$ python3 -q
>>> import numpy as np
>>> np.set_printoptions(precision=2, suppress=True, linewidth=120, floatmode="fixed")
>>> M = np.load("case7.npy")
>>> print(M)
[[ 4  2  4 -2]
 [ 2  2  4  2]
 [ 4  4  8  4]
 [-2  2  4 10]]
>>> # symmetric, so the eigenvalues are real
>>> Y = M / np.sqrt((M ** 2).mean(axis=1, keepdims=True))
>>> print(np.linalg.matrix_rank(Y) == np.linalg.matrix_rank(M))
True
>>> print(np.linalg.matrix_rank(M - M.mean(axis=1, keepdims=True)))
2
>>> print(np.linalg.norm(Y, axis=1))
[2.00 2.00 2.00 2.00]
>>> print(np.abs(np.diag(np.linalg.qr(M)[1])) > 1e-9)
[ True  True False False]
>>> print(round(np.trace(np.linalg.pinv(M) @ M), 2))
2.0
>>> print(np.allclose(M[:-1].T @ np.linalg.lstsq(M[:-1].T, M[-1])[0], M[-1]))
True
>>> print(np.unique(M.round(6), axis=0).shape)
(4, 4)
>>> ev, V = np.linalg.eigh(M)
>>> x0 = np.array([-3, 3, 1, 3])
>>> print(x0 @ M @ x0)
212
>>> print(np.abs(M).sum(axis=1).max(), round(float(np.abs(ev).max()), 2))
20 14.83
>>> print(np.round(np.linalg.eigvalsh(M[1:, 1:]), 2) + 0)
[ 0.00  5.53 14.47]
>>> print((np.sign(V[:, -1].round(6)) == np.sign(V[0, -1].round(6))).astype(int))
[1 1 1 1]
>>> print(np.round(x0 @ M @ x0 / (x0 @ x0), 2), round(ev[0], 2), round(ev[-1], 2))
7.57 -0.0 14.83
>>> U, s, vt = np.linalg.svd(M)
>>> V = vt[:(s > 1e-8).sum()]
>>> rng = np.random.default_rng(1667)
>>> x0 = M[0] + -2 * M[1] + rng.integers(2) * np.eye(4)[2]
>>> print(x0)
[ 0.00 -2.00 -3.00 -6.00]
>>> print(np.linalg.matrix_rank(np.vstack([M, x0])))
3
>>> print(V.T @ V)
[[ 0.41  0.18  0.35 -0.29]
 [ 0.18  0.15  0.29  0.09]
 [ 0.35  0.29  0.59  0.18]
 [-0.29  0.09  0.18  0.85]]
>>> print(round(np.linalg.norm(x0 - V.T @ V @ x0), 2))
0.64
>>> print(np.allclose(V.T @ V @ x0, x0))
False
>>> rank = np.linalg.matrix_rank(M)
>>> print(rank)
2
>>> N = np.linalg.svd(M)[2][rank:].T
>>> print([int(np.linalg.matrix_rank(np.delete(M, i, axis=0))) for i in range(4)])
[2, 2, 2, 2]
>>> print(N @ N.T)
[[ 0.59 -0.18 -0.35  0.29]
 [-0.18  0.85 -0.29 -0.09]
 [-0.35 -0.29  0.41 -0.18]
 [ 0.29 -0.09 -0.18  0.15]]
>>> print(np.round(M @ N, 2) + 0)
[[0.00 0.00]
 [0.00 0.00]
 [0.00 0.00]
 [0.00 0.00]]
>>> arr = np.load("w.npy")
>>> print(arr)
[[-2.00  3.00  1.00]
 [-1.00  2.00 -3.00]
 [ 0.00  0.00 -3.00]]
>>> W1 = np.array([[0, 1, -7], [-7, -2, 2], [9, 9, 5]])
>>> c = np.array([4, 4, 2])
>>> hid = np.maximum(arr @ W1 + c, 0)
>>> print(np.linalg.matrix_rank(hid))
1
>>> print((hid > 0).mean(axis=0))
[0.00 0.33 0.33]
>>> print(hid)
[[ 0.00  5.00 27.00]
 [ 0.00  0.00  0.00]
 [ 0.00  0.00  0.00]]
>>> print((hid > 0).astype(int))
[[0 1 1]
 [0 0 0]
 [0 0 0]]
>>> W2 = np.array([[0, 1, -2], [-3, 3, -3], [-1, 1, -3]])
>>> print(hid @ W2)
[[-42.00  42.00 -96.00]
 [  0.00   0.00   0.00]
 [  0.00   0.00   0.00]]
>>> rank = np.linalg.matrix_rank(hid)
>>> print(rank)
1
>>> N = np.linalg.svd(hid)[2][rank:].T
>>> print([int(np.linalg.matrix_rank(hid[:, :j + 1])) for j in range(3)])
[0, 1, 1]
>>> print(np.allclose(hid @ N, 0))
True
>>> print(np.round(hid @ N, 2) + 0)
[[0.00 0.00]
 [0.00 0.00]
 [0.00 0.00]]
>>> Y = np.linalg.inv(arr)
>>> print(np.round(arr @ Y, 2) + 0)
[[1.00 0.00 0.00]
 [0.00 1.00 0.00]
 [0.00 0.00 1.00]]
>>> print(np.linalg.inv(Y))
[[-2.00  3.00  1.00]
 [-1.00  2.00 -3.00]
 [-0.00 -0.00 -3.00]]
>>> print(np.round(np.linalg.slogdet(arr)[0], 2))
1.0
>>> print(round(float(np.linalg.cond(arr)), 2))
28.23
>>> print((np.abs(Y) > 1e-9).astype(int))
[[1 1 1]
 [1 1 1]
 [0 0 1]]
>>> print(Y)
[[-2.00  3.00 -3.67]
 [-1.00  2.00 -2.33]
 [-0.00 -0.00 -0.33]]
>>> print(np.allclose(Y, arr.T))
False
>>> print(np.round(np.linalg.det(2 * Y), 2), np.round(np.linalg.det(Y), 2))
2.67 0.33
>>> print(np.round(np.linalg.eigvals(Y).sum().real, 2))
-0.33
>>> print(round(float(np.linalg.det(Y.T)), 2))
0.33
>>> print(round(float(np.linalg.det(Y[::-1])), 2))
-0.33
>>> feats = np.load("m.npy")
>>> print(feats)
[[5.00 1.00 0.00 0.00]
 [0.00 5.00 1.00 0.00]
 [0.00 0.00 5.00 1.00]
 [0.00 0.00 0.00 5.00]]
>>> # triangular, det is the product of the diagonal
>>> P = np.triu(np.array([[-1, -2, 0, -2], [2, 0, 1, -1], [-2, 2, 0, 0], [0, 0, -2, -1]]), 1) + np.eye(4)
>>> Y = P @ feats @ np.linalg.inv(P)
>>> print(Y)
[[ 5.00  1.00 -3.00  1.00]
 [ 0.00  5.00  1.00  1.00]
 [ 0.00  0.00  5.00  1.00]
 [ 0.00  0.00  0.00  5.00]]
>>> U, s, vt = np.linalg.svd(Y, full_matrices=False)
>>> print(np.abs(vt[0]))
[0.60 0.09 0.79 0.07]
>>> print(np.round(U.T @ Y @ vt.T, 2) + 0)
[[6.78 0.00 0.00 0.00]
 [0.00 5.98 0.00 0.00]
 [0.00 0.00 4.57 0.00]
 [0.00 0.00 0.00 3.37]]
>>> print((s > 1e-8).sum())
4
>>> print(np.round(vt @ vt.T, 2) + 0)
[[1.00 0.00 0.00 0.00]
 [0.00 1.00 0.00 0.00]
 [0.00 0.00 1.00 0.00]
 [0.00 0.00 0.00 1.00]]
>>> print(np.abs(U[:, 0]).round(6).argmax())
0
>>> print(np.cumsum(s ** 2) / np.sum(s ** 2))
[0.40 0.72 0.90 1.00]
>>> print([int(np.linalg.matrix_rank(np.linalg.matrix_power(feats, p))) for p in range(1, 5)])
[4, 4, 4, 4]
>>> print(np.linalg.matrix_rank(feats - feats[0, 0] * np.eye(4)))
3
>>> print(feats @ feats)
[[25.00 10.00  1.00  0.00]
 [ 0.00 25.00 10.00  1.00]
 [ 0.00  0.00 25.00 10.00]
 [ 0.00  0.00  0.00 25.00]]
>>> W0 = np.array([[0, 1, 1], [1, 0, 1], [1, 1, 0]])
>>> print(W0)
[[0 1 1]
 [1 0 1]
 [1 1 0]]
>>> # symmetric
>>> print(np.round(np.linalg.eigvalsh(W0).min(), 2))
-1.0
>>> try:
...     np.linalg.cholesky(W0)
... except np.linalg.LinAlgError as e:
...     print(e)
... 
Matrix is not positive definite
>>> ev, V = np.linalg.eigh(W0)
>>> x0 = np.array([0, 7, 2])
>>> print(round(x0 @ W0 @ x0 / (x0 @ x0), 2), round(ev[0], 2), round(float(ev[-1]), 2))
0.53 -1.0 2.0
>>> print(V * np.abs(ev) @ V.T)
[[1.33 0.33 0.33]
 [0.33 1.33 0.33]
 [0.33 0.33 1.33]]
>>> print(x0 @ W0 @ x0)
28
>>> print((W0 @ W0)[0])
[2 1 1]
>>> print(np.allclose(W0 @ W0.T, W0.T @ W0))
True
>>> print(W0 @ np.ones(3))
[2.00 2.00 2.00]
>>> X = np.array([[80, 1, 8], [-3, 52, -4], [-5, -6, 55]])
>>> r0 = np.array([0, 0, 1])
>>> Y = X + np.outer(r0, np.eye(3)[0])
>>> print(np.linalg.matrix_rank(Y - X))
1
>>> print(round(np.linalg.det(Y) / np.linalg.det(X), 2), round(float(1 + np.linalg.solve(X, r0)[0]), 2))
1.0 1.0
>>> T = np.stack([X, -2 * X, X[::-1]])
>>> print(np.linalg.matrix_rank(T.reshape(3, -1)))
2
>>> print(T.shape)
(3, 3, 3)
>>> Y = X / np.sqrt((X ** 2).mean(axis=1, keepdims=True))
>>> print(Y[1])
[-0.10  1.72 -0.13]
>>> print(np.linalg.matrix_rank(X - X.mean(axis=1, keepdims=True)))
2
>>> P = np.triu(np.array([[1, 0, -2], [2, 1, -2], [-2, 2, 2]]), 1) + np.eye(3)
>>> Y = P @ X @ np.linalg.inv(P)
>>> print(np.trace(Y), np.trace(X))
187.0 187
>>> print(P @ X - X @ P)
[[ 10.00  12.00  52.00]
 [ 10.00  12.00 -12.00]
 [  0.00   0.00 -22.00]]
>>> print(np.round(np.linalg.det(Y), 2))
229289.0
>>> print(np.linalg.matrix_rank(Y))
3
>>> z = rng.permutation(3)
>>> print(z)
[1 0 2]
>>> Y = X[z][:, z]
>>> print(np.sort(np.abs(np.linalg.eigvals(Y))))
[49.39 59.24 78.38]
>>> print(np.diag(Y))
[52 80 55]
>>> print(Y)
[[52 -3 -4]
 [ 1 80  8]
 [-6 -5 55]]
>>> theta = np.deg2rad(45)
>>> F = np.eye(3)
>>> F[np.ix_([1, 2], [1, 2])] = [[np.cos(theta), -np.sin(theta)], [np.sin(theta), np.cos(theta)]]
>>> print(F)
[[ 1.00  0.00  0.00]
 [ 0.00  0.71 -0.71]
 [ 0.00  0.71  0.71]]
>>> # 2 blocks once reordered
>>> O, V = np.linalg.qr(arr[:, :2])[0], np.linalg.qr(arr[:, 2:])[0]
>>> s = np.linalg.svd(O.T @ V, compute_uv=False)
>>> print(s)
[0.73]
>>> print(np.degrees(np.arccos(s.clip(0, 1))))
[43.49]
>>> print(np.round(np.linalg.norm(O @ O.T - V @ V.T, 2), 2))
1.0
